$ python3 -q
>>> import numpy as np
>>> np.set_printoptions(precision=2, suppress=True, linewidth=140, floatmode="fixed")
>>> W0 = np.loadtxt("mat.csv", delimiter=",")
>>> W0
array([[ 1.67,  0.64, -0.81,  1.10,  0.67],
       [ 0.64, -1.74, -0.34, -0.44,  0.11],
       [-0.81, -0.34, -0.18, -0.34,  0.94],
       [ 1.10, -0.44, -0.34,  1.69, -0.41],
       [ 0.67,  0.11,  0.94, -0.41, -2.43]])
>>> u, g = W0[3], W0[0]
>>> round(float(u @ g), 2)
3.4
>>> pr = (u @ g) / (u @ u) * u
>>> round(np.linalg.norm(u + g) ** 2 + np.linalg.norm(u - g) ** 2, 2)
np.float64(20.05)
>>> np.linalg.matrix_rank(np.outer(u, g))
np.int64(1)
>>> U, sv, vt = np.linalg.svd(W0)
>>> vecs = vt[:(sv > 1e-8).sum()]
>>> rng = np.random.default_rng(679)
>>> vec = W0[3] + 5 * W0[2] + rng.integers(2) * np.eye(5)[1]
>>> vec
array([-2.96, -1.14, -1.25, -0.01,  4.27])
>>> np.round(np.linalg.norm(vec - vecs.T @ vecs @ vec), 2)
np.float64(0.08)
>>> np.allclose(vecs.T @ vecs @ vec, vec)
False
>>> np.linalg.matrix_rank(np.vstack([W0, vec]))
np.int64(5)
>>> vecs.T @ vecs
array([[ 0.94,  0.02, -0.21, -0.02, -0.09],
       [ 0.02,  0.99,  0.07,  0.01,  0.03],
       [-0.21,  0.07,  0.22, -0.08, -0.34],
       [-0.02,  0.01, -0.08,  0.99, -0.04],
       [-0.09,  0.03, -0.34, -0.04,  0.85]])
>>> X = np.loadtxt("sample7.csv", delimiter=",")
>>> X
array([[-4.12, -2.01,  0.90, -3.11, -2.06,  0.98, -2.80],
       [ 0.11, -2.39, -3.19,  1.72, -3.02,  3.83, -0.60],
       [-0.04,  0.94,  3.04, -3.21, -1.50,  1.01,  5.78],
       [ 1.18, -3.13,  7.13,  2.93, -2.20, -0.71, -2.48],
       [-1.13,  2.72,  0.20,  0.37,  3.14,  5.86, -0.02],
       [-1.57, -3.61, -1.33,  2.32,  4.60, -0.89,  2.94],
       [ 4.35, -2.46,  0.61, -5.86,  1.76,  1.49, -2.78]])
>>> out = X / np.linalg.norm(X, axis=1, keepdims=True)
>>> G = out @ out.T
>>> np.linalg.norm(out, axis=1)
array([1.00, 1.00, 1.00, 1.00, 1.00, 1.00, 1.00])
>>> G[1]
array([ 0.18,  1.00, -0.25, -0.08,  0.13, -0.05, -0.06])
>>> np.argwhere(np.triu(np.abs(G) > 0.95, 1))
array([], shape=(0, 2), dtype=int64)
>>> round(float(np.degrees(np.arccos(np.clip(G[1, 6], -1, 1)))), 2)
93.66
>>> (np.abs(G) > 0.9).astype(int)
array([[1, 0, 0, 0, 0, 0, 0],
       [0, 1, 0, 0, 0, 0, 0],
       [0, 0, 1, 0, 0, 0, 0],
       [0, 0, 0, 1, 0, 0, 0],
       [0, 0, 0, 0, 1, 0, 0],
       [0, 0, 0, 0, 0, 1, 0],
       [0, 0, 0, 0, 0, 0, 1]])
>>> Q, r_ = np.linalg.qr(X)
>>> np.abs(np.diag(r_))
array([6.41, 6.82, 8.35, 8.18, 7.07, 7.10, 7.30])
>>> np.allclose(r_.T @ r_, X.T @ X)
True
>>> Q.shape, r_.shape
((7, 7), (7, 7))
>>> Q @ r_
array([[-4.12, -2.01,  0.90, -3.11, -2.06,  0.98, -2.80],
       [ 0.11, -2.39, -3.19,  1.72, -3.02,  3.83, -0.60],
       [-0.04,  0.94,  3.04, -3.21, -1.50,  1.01,  5.78],
       [ 1.18, -3.13,  7.13,  2.93, -2.20, -0.71, -2.48],
       [-1.13,  2.72,  0.20,  0.37,  3.14,  5.86, -0.02],
       [-1.57, -3.61, -1.33,  2.32,  4.60, -0.89,  2.94],
       [ 4.35, -2.46,  0.61, -5.86,  1.76,  1.49, -2.78]])
>>> round(float(np.trace(Q @ Q.T)), 2)
7.0
